% ipython --no-banner

In [1]: import numpy as np

In [2]: np.set_printoptions(precision=3, suppress=True, linewidth=120, sign=" ")

In [3]: M = np.array([[2.0, 2.4, -1.3],
   ...:     [1.8, -1.9, 0.8],
   ...:     [0.6, 1.9, -0.8],
   ...:     [1.0, 0.3, -0.8],
   ...:     [0.0, 1.6, -1.6],
   ...:     [-0.5, -0.7, 1.7],
   ...:     [0.1, 0.7, -1.0],
   ...:     [1.2, 1.7, 0.1],
   ...:     [0.7, 0.8, 0.9],
   ...:     [-2.6, -0.8, 2.1],
   ...:     [-0.1, -0.3, -2.1],
   ...:     [2.3, 0.3, 0.2],
   ...:     [-0.6, 0.4, 0.9],
   ...:     [1.7, -0.2, -0.8],
   ...:     [1.4, -0.2, -1.5],
   ...:     [0.2, 1.4, 2.2],
   ...:     [-1.0, -0.2, -0.3],
   ...:     [-1.2, 0.2, 0.1],
   ...:     [0.1, 0.5, 0.0],
   ...:     [-1.2, -0.3, 0.4],
   ...:     [0.5, 0.8, 1.6],
   ...:     [0.5, 1.2, 0.5],
   ...:     [1.9, 0.8, 0.2]])

In [4]: rng = np.random.default_rng(239)

In [5]: M[:, 1] = -1 * M[:, 2] + 0.1 * rng.normal(size=23)

In [6]: M
Out[6]: 
array([[ 2.   ,  1.277, -1.3  ],
       [ 1.8  , -1.031,  0.8  ],
       [ 0.6  ,  0.987, -0.8  ],
       [ 1.   ,  0.825, -0.8  ],
       [ 0.   ,  1.586, -1.6  ],
       [-0.5  , -1.7  ,  1.7  ],
       [ 0.1  ,  0.859, -1.   ],
       [ 1.2  , -0.161,  0.1  ],
       [ 0.7  , -0.843,  0.9  ],
       [-2.6  , -2.213,  2.1  ],
       [-0.1  ,  2.195, -2.1  ],
       [ 2.3  , -0.129,  0.2  ],
       [-0.6  , -0.84 ,  0.9  ],
       [ 1.7  ,  1.059, -0.8  ],
       [ 1.4  ,  1.775, -1.5  ],
       [ 0.2  , -2.257,  2.2  ],
       [-1.   ,  0.403, -0.3  ],
       [-1.2  , -0.149,  0.1  ],
       [ 0.1  , -0.077,  0.   ],
       [-1.2  , -0.2  ,  0.4  ],
       [ 0.5  , -1.71 ,  1.6  ],
       [ 0.5  , -0.448,  0.5  ],
       [ 1.9  , -0.002,  0.2  ]])

In [7]: cen = (M - M.mean(axis=0)) / M.std(axis=0)

In [8]: cen.std(axis=0)
Out[8]: array([ 1.,  1.,  1.])

In [9]: np.argwhere(np.abs(cen) > 2)
Out[9]: array([[ 9,  0]])

In [10]: coef = np.linalg.lstsq(np.delete(cen, 2, axis=1), cen[:, 2])[0]

In [11]: round(float(1 - np.var(cen[:, 2] - np.delete(cen, 2, axis=1) @ coef)), 3)
Out[11]: 0.991

In [12]: d = np.linalg.norm(M[:, None] - M[None], axis=-1)

In [13]: np.flatnonzero(d[9] < d.mean() / 2)
Out[13]: array([ 9])

In [14]: d.shape
Out[14]: (23, 23)

In [15]: (d + 1e9 * np.eye(23)).round(6).argmin(axis=1)
Out[15]: 
array([ 13,   8,   3,   2,  10,  20,   2,  22,  21,   5,   4,  22,  19,   0,   0,  20,  17,  19,  21,  17,  15,   8,
        11])

In [16]: def softmax(z):
    ...:     e = np.exp(z - z.max(axis=-1, keepdims=True))
    ...:     return e / e.sum(axis=-1, keepdims=True)
    ...: 

In [17]: softmax(M[16] + 5)
Out[17]: array([ 0.141,  0.574,  0.284])

In [18]: S = M @ M.T / np.sqrt(3)

In [19]: softmax(S).round(6).argmax(axis=1)
Out[19]: 
array([  0,   1,  14,   0,  10,   9,  10,  11,  15,   9,  10,  11,   9,   0,  14,  15,  10,   9,   1,   9,  15,  15,
        11])

In [20]: other = np.array([[-1], [-1], [3]])

In [21]: data = np.block([[np.zeros((3, 3)), other], [other.T, np.zeros((1, 1))]])

In [22]: data
Out[22]: 
array([[ 0.,  0.,  0., -1.],
       [ 0.,  0.,  0., -1.],
       [ 0.,  0.,  0.,  3.],
       [-1., -1.,  3.,  0.]])

In [23]: round(float(np.linalg.eigvalsh(data).min()), 3)
Out[23]: -3.317

In [24]: np.all(np.linalg.eigvalsh(data) > 0)
Out[24]: np.False_

In [25]: r0 = np.array([1, -6, -4])

In [26]: np.convolve(data[2], r0)
Out[26]: array([  0.,   0.,   0.,   3., -18., -12.])

In [27]: np.array([np.convolve(row, r0, "same") for row in data])
Out[27]: 
array([[  0.,   0.,  -1.,   6.],
       [  0.,   0.,  -1.,   6.],
       [  0.,   0.,   3., -18.],
       [  5.,  13., -14., -12.]])

In [28]: np.cross(data[2, :3], data[1, :3])
Out[28]: array([ 0.,  0.,  0.])

In [29]: feats = np.load("x.npy")

In [30]: feats
Out[30]: 
array([[ 6.,  1.,  1.,  1.],
       [ 1.,  6.,  1.,  1.],
       [ 1.,  1.,  6.,  1.],
       [ 1.,  1.,  1.,  6.]])

In [31]: evals, evecs = np.linalg.eigh(feats)

In [32]: x = np.array([7, 6, 9, 2])

In [33]: evecs * np.sqrt(evals) @ evecs.T
Out[33]: 
array([[ 2.427,  0.191,  0.191,  0.191],
       [ 0.191,  2.427,  0.191,  0.191],
       [ 0.191,  0.191,  2.427,  0.191],
       [ 0.191,  0.191,  0.191,  2.427]])

In [34]: np.abs(feats).sum(axis=1).max(), round(float(np.abs(evals).max()), 3)
Out[34]: (np.float64(9.0), 9.0)

In [35]: (np.sign(evecs[:, -1].round(6)) == np.sign(evecs[0, -1].round(6))).astype(int)
Out[35]: array([ 1,  1,  1,  1])

In [36]: X = np.load("sample2.npy")

In [37]: X
Out[37]: 
array([[ 1.,  2.,  1.,  0.],
       [ 0.,  1., -3.,  3.],
       [ 0., -1.,  2., -1.],
       [ 0.,  3.,  1.,  0.]])

In [38]: x = np.array([2, 4, -2, 4])

In [39]: target = X @ x

In [40]: coef, lr = np.zeros(4), 1 / np.linalg.norm(X, 2) ** 2

In [41]: for i in range(6):
    ...:     coef -= lr * X.T @ (X @ coef - target)
    ...:     if i % 2 == 0: print(i, round(np.linalg.norm(X @ coef - target), 3))
    ...: 
0 5.165
2 1.641
4 1.403

In [42]: coef
Out[42]: array([ 0.735,  4.363, -2.447,  3.31 ])

In [43]: r0 = np.array([1, 1, 1])

In [44]: np.convolve(X[1], r0)
Out[44]: array([ 0.,  1., -2.,  1.,  0.,  3.])

In [45]: np.array([np.convolve(row, r0, "same") for row in X])
Out[45]: 
array([[ 3.,  4.,  3.,  1.],
       [ 1., -2.,  1.,  0.],
       [-1.,  1.,  0.,  1.],
       [ 3.,  4.,  4.,  1.]])

In [46]: np.correlate(X[1], X[2], "full")
Out[46]: array([  0.,  -1.,   5., -10.,   9.,  -3.,   0.])

In [47]: np.polyval(r0, X[1])
Out[47]: array([  1.,   3.,   7.,  13.])

In [48]: evals, evecs = np.linalg.eig(X)

In [49]: X @ evecs[:, 0] - evals[0] * evecs[:, 0]
Out[49]: array([ 0.,  0.,  0.,  0.])

In [50]: np.sort(np.linalg.eigvals(X @ X))
Out[50]: array([  1.   ,   1.   ,   6.072,  19.928])

In [51]: round(np.prod(evals), 3)
Out[51]: np.float64(-11.0)
